$ ipython --no-banner

In [1]: import numpy as np

In [2]: np.set_printoptions(precision=2, suppress=True, linewidth=200)

In [3]: def rd(a):
   ...:     return np.round(a, 2) + 0
   ...: 

In [4]: other = np.array([[2, 3, -1, -3], [0, -2, -1, -1]])

In [5]: W0 = other.T @ other

In [6]: print(W0)
[[ 4  6 -2 -6]
 [ 6 13 -1 -7]
 [-2 -1  2  4]
 [-6 -7  4 10]]

In [7]: # symmetric, so the eigenvalues are real

In [8]: print(rd(np.linalg.norm(W0, 2) / np.linalg.norm(W0)))
0.97

In [9]: print(np.linalg.cond(W0) > 100)
True

In [10]: print(np.linalg.matrix_rank(W0, rtol=0.1))
2

In [11]: print(np.argsort(-np.linalg.norm(W0, axis=0).round(6), kind="stable")[:3])
[1 3 0]

In [12]: rank = np.linalg.matrix_rank(W0)

In [13]: print(rank)
2

In [14]: ns = np.linalg.svd(W0)[2][rank:].T

In [15]: print([int(np.linalg.matrix_rank(W0[:i])) for i in range(1, len(W0) + 1)])
[1, 2, 2, 2]

In [16]: print(np.allclose(W0 @ ns, 0))
True

In [17]: print(np.linalg.matrix_rank(W0.T @ W0), np.linalg.matrix_rank(W0 @ W0.T))
2 2

In [18]: print(rd(W0 @ ns))
[[0. 0.]
 [0. 0.]
 [0. 0.]
 [0. 0.]]

In [19]: r0, r1 = W0[1], W0[2]

In [20]: print(r0 @ r0)
255

In [21]: pr = (r0 @ r1) / (r0 @ r0) * r0

In [22]: print(rd(np.linalg.norm(r0 + r1) ** 2 + np.linalg.norm(r0 - r1) ** 2))
560.0

In [23]: print(rd(r1 - pr))
[-0.71  1.8   1.78  2.49]

In [24]: print(rd(pr))
[-1.29 -2.8   0.22  1.51]

In [25]: other = np.array([[-2, 3, 0], [2, -1, -1], [2, 0, 2], [2, 1, -1]])

In [26]: print(np.einsum("ik,kj->ji", W0, other))
[[-12  -2  14  26]
 [  0  -2  -1  -1]
 [ -4  -8   1   5]]

In [27]: print(np.einsum("ik,kj->ij", W0, other))
[[-12   0  -4]
 [ -2  -2  -8]
 [ 14  -1   1]
 [ 26  -1   5]]

In [28]: print(np.linalg.matrix_rank(np.vstack([W0, other.T])))
4

In [29]: print(other.T @ W0.T)
[[-12  -2  14  26]
 [  0  -2  -1  -1]
 [ -4  -8   1   5]]

In [30]: print(np.vstack([W0, other.T]).shape)
(7, 4)
